% ipython --no-banner

In [1]: import numpy as np

In [2]: from numpy import linalg as LA

In [3]: np.set_printoptions(precision=2, suppress=True, linewidth=100)

In [4]: K = np.load("block13.npy")

In [5]: K
Out[5]: 
array([[ 1,  3,  1, -3, -3, -2, -2],
       [-2,  1,  3,  1, -3, -3, -2],
       [-2, -2,  1,  3,  1, -3, -3],
       [-3, -2, -2,  1,  3,  1, -3],
       [-3, -3, -2, -2,  1,  3,  1],
       [ 1, -3, -3, -2, -2,  1,  3],
       [ 3,  1, -3, -3, -2, -2,  1]])

In [6]: np.sort(np.abs(np.fft.fft(K[0]))), np.sort(LA.svd(K, compute_uv=False))
Out[6]: 
(array([0.83, 0.83, 4.13, 4.13, 5.  , 9.96, 9.96]),
 array([0.83, 0.83, 4.13, 4.13, 5.  , 9.96, 9.96]))

In [7]: np.fft.fft(K[0])
Out[7]: array([-5.  +0.j  ,  7.25-6.83j, -2.06-3.57j,  0.81+0.18j,  0.81-0.18j, -2.06+3.57j,  7.25+6.83j])

In [8]: other = K / LA.norm(K, axis=1, keepdims=True)

In [9]: G = other @ other.T

In [10]: G[2]
Out[10]: array([-0.19,  0.54,  1.  ,  0.54, -0.19, -0.51, -0.51])

In [11]: LA.norm(other, axis=1)
Out[11]: array([1., 1., 1., 1., 1., 1., 1.])

In [12]: r0 = np.array([1, 0, 1, 3, 1, 0, 1])

In [13]: other = K + np.outer(r0, np.eye(7)[3])

In [14]: np.round(LA.det(other) / LA.det(K), 2), round(1 + LA.solve(K, r0)[3], 2)
Out[14]: (np.float64(0.97), np.float64(0.97))

In [15]: LA.matrix_rank(LA.inv(other) - LA.inv(K), tol=1e-8)
Out[15]: np.int64(1)

In [16]: rng = np.random.default_rng(995295)

In [17]: labels = rng.permutation(7)

In [18]: labels
Out[18]: array([4, 5, 2, 0, 1, 6, 3])

In [19]: other = K[labels][:, labels]

In [20]: round(LA.det(other), 2), round(LA.det(K[labels]), 2)
Out[20]: (np.float64(-5815.0), np.float64(5815.0))

In [21]: np.sort(np.abs(LA.eigvals(other)))
Out[21]: array([0.83, 0.83, 4.13, 4.13, 5.  , 9.96, 9.96])

In [22]: np.allclose(other, K)
Out[22]: False

In [23]: A = 0.9 ** np.abs(np.subtract.outer(np.arange(11), np.arange(11)))

In [24]: A
Out[24]: 
array([[1.  , 0.9 , 0.81, 0.73, 0.66, 0.59, 0.53, 0.48, 0.43, 0.39, 0.35],
       [0.9 , 1.  , 0.9 , 0.81, 0.73, 0.66, 0.59, 0.53, 0.48, 0.43, 0.39],
       [0.81, 0.9 , 1.  , 0.9 , 0.81, 0.73, 0.66, 0.59, 0.53, 0.48, 0.43],
       [0.73, 0.81, 0.9 , 1.  , 0.9 , 0.81, 0.73, 0.66, 0.59, 0.53, 0.48],
       [0.66, 0.73, 0.81, 0.9 , 1.  , 0.9 , 0.81, 0.73, 0.66, 0.59, 0.53],
       [0.59, 0.66, 0.73, 0.81, 0.9 , 1.  , 0.9 , 0.81, 0.73, 0.66, 0.59],
       [0.53, 0.59, 0.66, 0.73, 0.81, 0.9 , 1.  , 0.9 , 0.81, 0.73, 0.66],
       [0.48, 0.53, 0.59, 0.66, 0.73, 0.81, 0.9 , 1.  , 0.9 , 0.81, 0.73],
       [0.43, 0.48, 0.53, 0.59, 0.66, 0.73, 0.81, 0.9 , 1.  , 0.9 , 0.81],
       [0.39, 0.43, 0.48, 0.53, 0.59, 0.66, 0.73, 0.81, 0.9 , 1.  , 0.9 ],
       [0.35, 0.39, 0.43, 0.48, 0.53, 0.59, 0.66, 0.73, 0.81, 0.9 , 1.  ]])

In [25]: np.round(LA.norm(A, 2), 2)
Out[25]: np.float64(7.81)

In [26]: round(float(LA.norm(A) ** 2 / LA.norm(A, 2) ** 2), 2)
Out[26]: 1.05

In [27]: q, R = LA.qr(K)

In [28]: round(float(abs(R[0, 0])), 2), round(LA.norm(K[:, 0]), 2)
Out[28]: (6.08, np.float64(6.08))

In [29]: feats = np.load("case14.npy")

In [30]: feats
Out[30]: 
array([[-2., -2., -2., -2.],
       [ 0.,  2.,  0.,  0.],
       [ 0.,  0.,  2.,  0.],
       [ 4.,  2.,  2.,  4.]])

In [31]: feats @ feats
Out[31]: 
array([[-4., -4., -4., -4.],
       [ 0.,  4.,  0.,  0.],
       [ 0.,  0.,  4.,  0.],
       [ 8.,  4.,  4.,  8.]])

In [32]: np.trace(feats)
Out[32]: np.float64(6.0)

In [33]: (feats + feats.T) / 2
Out[33]: 
array([[-2., -1., -1.,  1.],
       [-1.,  2.,  0.,  1.],
       [-1.,  0.,  2.,  1.],
       [ 1.,  1.,  1.,  4.]])

In [34]: LA.matrix_power(feats, 3)
Out[34]: 
array([[-8., -8., -8., -8.],
       [ 0.,  8.,  0.,  0.],
       [ 0.,  0.,  8.,  0.],
       [16.,  8.,  8., 16.]])

In [35]: mat = np.load("sample14.npy")

In [36]: mat
Out[36]: 
array([[ 1, -1,  1, -1],
       [ 1,  0,  0,  0],
       [ 1,  1,  1,  1],
       [ 1,  2,  4,  8],
       [ 1,  3,  9, 27],
       [ 1,  4, 16, 64]])

In [37]: Uu, sv, VT = LA.svd(mat)

In [38]: np.argmax(sv[:-1] / (sv[1:] + 1e-6)) + 1
Out[38]: np.int64(1)

In [39]: other = Uu[:, :1] @ np.diag(sv[:1]) @ VT[:1]

In [40]: np.round(LA.norm(mat - other, 2), 2), round(sv[1], 2)
Out[40]: (np.float64(3.77), np.float64(3.77))

In [41]: W0 = np.loadtxt("data.csv", delimiter=",")

In [42]: W0
Out[42]: 
array([[ 2.95,  3.02,  2.22, -0.19,  1.11],
       [ 2.97,  2.96,  2.17, -0.02,  1.12],
       [ 2.89,  2.92,  1.93,  0.22,  0.99],
       [ 3.18,  2.89,  1.96, -0.33,  0.98],
       [ 3.08,  3.16,  1.94,  0.  ,  0.93],
       [ 2.94,  2.9 ,  2.13, -0.18,  0.96],
       [ 3.06,  2.84,  1.98,  0.11,  0.91],
       [ 3.  ,  3.13,  1.96, -0.01,  0.95],
       [ 2.88,  2.97,  2.04, -0.01,  0.93],
       [ 3.11,  2.87,  1.94,  0.13,  1.11],
       [ 2.98,  3.  ,  1.85, -0.08,  0.88],
       [ 2.97,  3.06,  2.08, -0.19,  0.98],
       [ 3.09,  2.92,  1.99, -0.12,  0.91],
       [ 2.88,  3.  ,  2.1 , -0.03,  1.14],
       [ 2.77,  2.95,  1.89, -0.06,  1.  ],
       [ 2.92,  3.11,  1.99,  0.1 ,  1.1 ],
       [ 3.07,  3.06,  1.91,  0.12,  1.07],
       [ 3.02,  2.87,  2.06, -0.09,  1.03],
       [ 3.14,  3.06,  2.14,  0.17,  1.01],
       [ 2.86,  2.96,  1.95, -0.08,  1.19],
       [ 1.01, -0.1 ,  1.26,  1.95,  2.9 ],
       [ 0.97,  0.04,  1.15,  1.66,  3.04],
       [ 1.11, -0.18,  0.94,  2.  ,  2.97],
       [ 1.06,  0.08,  1.07,  1.96,  2.97],
       [ 1.01, -0.04,  1.05,  2.09,  2.86],
       [ 0.99, -0.14,  0.95,  1.92,  3.07],
       [ 0.92, -0.16,  1.09,  1.81,  3.15],
       [ 0.86, -0.06,  0.87,  1.98,  3.  ],
       [ 0.99,  0.04,  1.24,  1.91,  2.9 ],
       [ 1.12, -0.14,  1.14,  2.02,  2.99],
       [ 0.75,  0.04,  1.05,  2.27,  3.13],
       [ 1.  ,  0.05,  1.01,  1.89,  3.01],
       [ 0.96, -0.13,  1.  ,  1.99,  2.96],
       [ 1.02,  0.02,  0.96,  2.08,  3.02],
       [ 0.91,  0.02,  1.03,  2.  ,  3.08],
       [ 1.16,  0.13,  1.01,  1.84,  2.95],
       [ 0.85,  0.03,  1.15,  2.05,  2.95],
       [ 0.91, -0.08,  0.89,  2.04,  2.89],
       [ 1.02, -0.11,  1.06,  1.88,  3.26],
       [ 1.12, -0.03,  1.02,  2.05,  3.01]])

In [43]: D = LA.norm(W0[:, None] - W0[None], axis=-1)

In [44]: D.mean(axis=1).argmax()
Out[44]: np.int64(30)

In [45]: D.shape
Out[45]: (40, 40)

In [46]: D[25].round(6).argsort(kind="stable")[:4]
Out[46]: array([25, 32, 22, 27])

In [47]: (D + 1e9 * np.eye(40)).round(6).argmin(axis=1)
Out[47]: 
array([ 1, 13,  6, 12,  7, 17,  9,  4, 14, 16,  7,  5, 17,  1,  8, 16, 15,  5, 16, 13, 28, 31, 32,
       31, 32, 32, 38, 37, 20, 39, 36, 23, 25, 39, 31, 23, 34, 27, 26, 33])

In [48]: C = W0[[17, 26]].astype(float)

In [49]: for _ in range(5):
    ...:     labels = LA.norm(W0[:, None] - C, axis=-1).argmin(axis=1)
    ...:     C = np.array([W0[labels == j].mean(axis=0) for j in range(2)])
    ...: 

In [50]: labels
Out[50]: 
array([0, 0, 0, 0, 0, 0, 0, 0, 0, 0, 0, 0, 0, 0, 0, 0, 0, 0, 0, 0, 1, 1, 1, 1, 1, 1, 1, 1, 1, 1, 1,
       1, 1, 1, 1, 1, 1, 1, 1, 1])

In [51]: np.bincount(labels)
Out[51]: array([20, 20])

In [52]: C
Out[52]: 
array([[ 2.99,  2.98,  2.01, -0.03,  1.02],
       [ 0.99, -0.04,  1.05,  1.97,  3.01]])
